% python3 -q
>>> import numpy as np
>>> np.set_printoptions(precision=2, suppress=True, linewidth=120, floatmode="fixed")
>>> def rd(a):
...     return np.round(a, 2) + 0
... 
>>> E = np.loadtxt("layer8.csv", delimiter=",")
>>> E
array([[ -9.00,   8.00,  -1.00],
       [ -9.00,   4.00,   9.00],
       [-27.00,  16.00,  17.00]])
>>> # looks like rank 2
>>> Uu, sv, vt = np.linalg.svd(E)
>>> evecs = vt[:(sv > 1e-8).sum()]
>>> rng = np.random.default_rng(4395)
>>> x = E[0] + 3 * E[2] + rng.integers(2) * np.eye(3)[1]
>>> x
array([-90.00,  56.00,  50.00])
>>> np.allclose(evecs.T @ evecs @ x, x)
True
>>> data = np.load("m.npy")
>>> data
array([[ 0,  0,  0],
       [ 0,  1,  1],
       [-2,  0,  2],
       [-1,  2, -2],
       [ 0,  0,  0],
       [ 0,  0,  0],
       [-1,  3, -1],
       [ 0,  0,  0],
       [-2, -1,  1],
       [ 0,  0,  0],
       [ 0,  0,  0],
       [-2, -1,  1],
       [ 0,  1,  1],
       [ 0,  0,  0],
       [-3,  2,  0],
       [ 0,  0,  0],
       [ 0,  1,  1]])
>>> # row 4 repeats row 0
>>> other = np.c_[data[:, :2] @ np.array([[-1, 1], [-2, 1]]), np.array([0, 8, 1, 9, 5, 7, 9, 7, 3, 3, 2, 9, 8, 6, 8, 7, 5])]
>>> other
array([[ 0,  0,  0],
       [-2,  1,  8],
       [ 2, -2,  1],
       [-3,  1,  9],
       [ 0,  0,  5],
       [ 0,  0,  7],
       [-5,  2,  9],
       [ 0,  0,  7],
       [ 4, -3,  3],
       [ 0,  0,  3],
       [ 0,  0,  2],
       [ 4, -3,  9],
       [-2,  1,  8],
       [ 0,  0,  6],
       [-1, -1,  8],
       [ 0,  0,  7],
       [-2,  1,  5]])
>>> rd(np.linalg.lstsq(data, other[:, 0])[0])
array([-1.00, -2.00,  0.00])
>>> x = np.array([3, 1, 1])
>>> data @ np.ones(3)
array([ 0.00,  2.00,  0.00, -1.00,  0.00,  0.00,  1.00,  0.00, -2.00,  0.00,  0.00, -2.00,  2.00,  0.00, -1.00,  0.00,
        2.00])
>>> (data @ x).argmax()
np.int64(1)
>>> A = np.load("a.npy")
>>> A
array([[  7.78,  -1.17,  13.43,  -5.34],
       [-23.94,  -5.32,   1.69, -10.47],
       [ -0.69,   2.78, -11.85,  -2.97],
       [  4.10,  -2.54,  -9.31,  -4.57],
       [ 11.44,  -7.87,   0.50,  14.17],
       [  7.92,   9.48,  -6.59,  -4.99],
       [ 15.15,  -1.11,  -1.53,   2.97],
       [  8.88,   7.94,  11.17,  -2.66],
       [  9.81,  -5.35,   0.31,   9.52],
       [  4.64,  -4.52,  -1.39, -11.58],
       [ -1.32,  -3.89,  15.83,   3.83],
       [ -5.55, -10.15,   6.81,   8.19],
       [  8.70,   4.85,  -8.87,   0.86],
       [  0.74,   9.58,  -3.66,  -0.95],
       [  9.52,  -1.85,  -3.05,  12.30],
       [ -3.40,  -0.24,   8.67,   1.75]])
>>> x = np.array([2, 2, -3, 0])
>>> y = A @ x
>>> rd(np.linalg.lstsq(A, y)[0])
array([ 2.00,  2.00, -3.00,  0.00])
>>> rd(np.linalg.pinv(A) @ A)
array([[1.00, 0.00, 0.00, 0.00],
       [0.00, 1.00, 0.00, 0.00],
       [0.00, 0.00, 1.00, 0.00],
       [0.00, 0.00, 0.00, 1.00]])
>>> y = y + 0.02 * rng.normal(size=16)
>>> rd(y)
array([-27.05, -63.61,  39.75,  31.04,   5.66,  54.58,  32.64,   0.12,   8.01,   4.40, -57.92, -51.81,  53.70,  31.61,
        24.52, -33.30])
>>> coef, *_ = np.linalg.lstsq(A, y)
>>> coef.round()
array([ 2.00,  2.00, -3.00,  0.00])
>>> rd(np.linalg.norm(y - A @ coef))
np.float64(0.05)
>>> labels = rng.permutation(4)
>>> other = A[:, labels] * rng.choice([-1, 1], 4)
>>> other
array([[ 13.43,   7.78,   5.34,  -1.17],
       [  1.69, -23.94,  10.47,  -5.32],
       [-11.85,  -0.69,   2.97,   2.78],
       [ -9.31,   4.10,   4.57,  -2.54],
       [  0.50,  11.44, -14.17,  -7.87],
       [ -6.59,   7.92,   4.99,   9.48],
       [ -1.53,  15.15,  -2.97,  -1.11],
       [ 11.17,   8.88,   2.66,   7.94],
       [  0.31,   9.81,  -9.52,  -5.35],
       [ -1.39,   4.64,  11.58,  -4.52],
       [ 15.83,  -1.32,  -3.83,  -3.89],
       [  6.81,  -5.55,  -8.19, -10.15],
       [ -8.87,   8.70,  -0.86,   4.85],
       [ -3.66,   0.74,   0.95,   9.58],
       [ -3.05,   9.52, -12.30,  -1.85],
       [  8.67,  -3.40,  -1.75,  -0.24]])
>>> Uu, _, vt = np.linalg.svd(A.T @ other)
>>> rd(np.linalg.lstsq(A, other)[0])
array([[ 0.00,  1.00,  0.00,  0.00],
       [ 0.00,  0.00,  0.00,  1.00],
       [ 1.00,  0.00,  0.00,  0.00],
       [ 0.00,  0.00, -1.00,  0.00]])
>>> labels
array([2, 0, 3, 1])
>>> M = np.load("arr.npy")
>>> M
array([[-3, -2, -1,  0],
       [ 1,  2,  3,  4],
       [ 5,  6,  7,  8],
       [ 9, 10, 11, 12],
       [13, 14, 15, 16]])
>>> cov = M.T @ M
>>> np.allclose(cov, cov.T)
True
>>> cov
array([[285, 310, 335, 360],
       [310, 340, 370, 400],
       [335, 370, 405, 440],
       [360, 400, 440, 480]])
>>> np.diag(cov)
array([285, 340, 405, 480])
>>> evals, evecs = np.linalg.eigh(cov)
>>> rd(np.abs(evecs[:, -1]))
array([0.43, 0.48, 0.52, 0.56])
>>> np.unique(evals.round(6) + 0, return_counts=True)[1]
array([2, 1, 1])
>>> Z = np.array([[-0.2, -0.3, -1.4, -0.4]])
>>> K = np.array([[3],
...     [0],
...     [1],
...     [3],
...     [1],
...     [2],
...     [3],
...     [0],
...     [1],
...     [0],
...     [2],
...     [0],
...     [1],
...     [0],
...     [2],
...     [0]]) @ Z + 0.05 * rng.normal(size=(16, 4))
>>> rd(K)
array([[-0.53, -0.91, -4.19, -1.11],
       [ 0.01, -0.09,  0.03, -0.04],
       [-0.15, -0.32, -1.43, -0.47],
       [-0.63, -0.85, -4.26, -1.17],
       [-0.15, -0.24, -1.46, -0.44],
       [-0.46, -0.62, -2.80, -0.74],
       [-0.68, -0.84, -4.23, -1.26],
       [ 0.02,  0.04,  0.01, -0.03],
       [-0.31, -0.37, -1.40, -0.42],
       [-0.06,  0.01,  0.03,  0.01],
       [-0.48, -0.64, -2.81, -0.82],
       [ 0.03, -0.02, -0.02,  0.08],
       [-0.19, -0.32, -1.37, -0.38],
       [-0.07, -0.03, -0.11,  0.08],
       [-0.44, -0.70, -2.80, -0.80],
       [ 0.03, -0.01,  0.01, -0.01]])
>>> # column 2 dominates
>>> other = np.c_[K[:, :3] @ np.array([[3, -3, 0], [3, -1, 3], [0, 1, -3]]), np.array([2, 0, 2, 2, 1, 1, 2, 1, 2, 2, 2, 2, 0, 2, 2, 0])]
>>> rd(other)
array([[-4.30, -1.70,  9.85,  2.00],
       [-0.22,  0.08, -0.36,  0.00],
       [-1.39, -0.67,  3.33,  2.00],
       [-4.44, -1.51, 10.23,  2.00],
       [-1.17, -0.77,  3.66,  1.00],
       [-3.24, -0.80,  6.54,  1.00],
       [-4.55, -1.36, 10.16,  2.00],
       [ 0.19, -0.09,  0.10,  1.00],
       [-2.04, -0.10,  3.08,  2.00],
       [-0.13,  0.18, -0.04,  2.00],
       [-3.37, -0.72,  6.50,  2.00],
       [ 0.04, -0.10,  0.02,  2.00],
       [-1.53, -0.48,  3.13,  0.00],
       [-0.32,  0.13,  0.23,  2.00],
       [-3.42, -0.79,  6.29,  2.00],
       [ 0.05, -0.07, -0.06,  0.00]])
>>> rd(np.linalg.norm(np.linalg.qr(K)[0].T @ other, axis=0) ** 2 / ((other ** 2).sum(axis=0) + 1e-12))
array([1.00, 1.00, 1.00, 0.64])
>>> rd(np.linalg.norm(other - K @ np.linalg.lstsq(K, other)[0], axis=0))
array([0.00, 0.00, 0.00, 3.91])
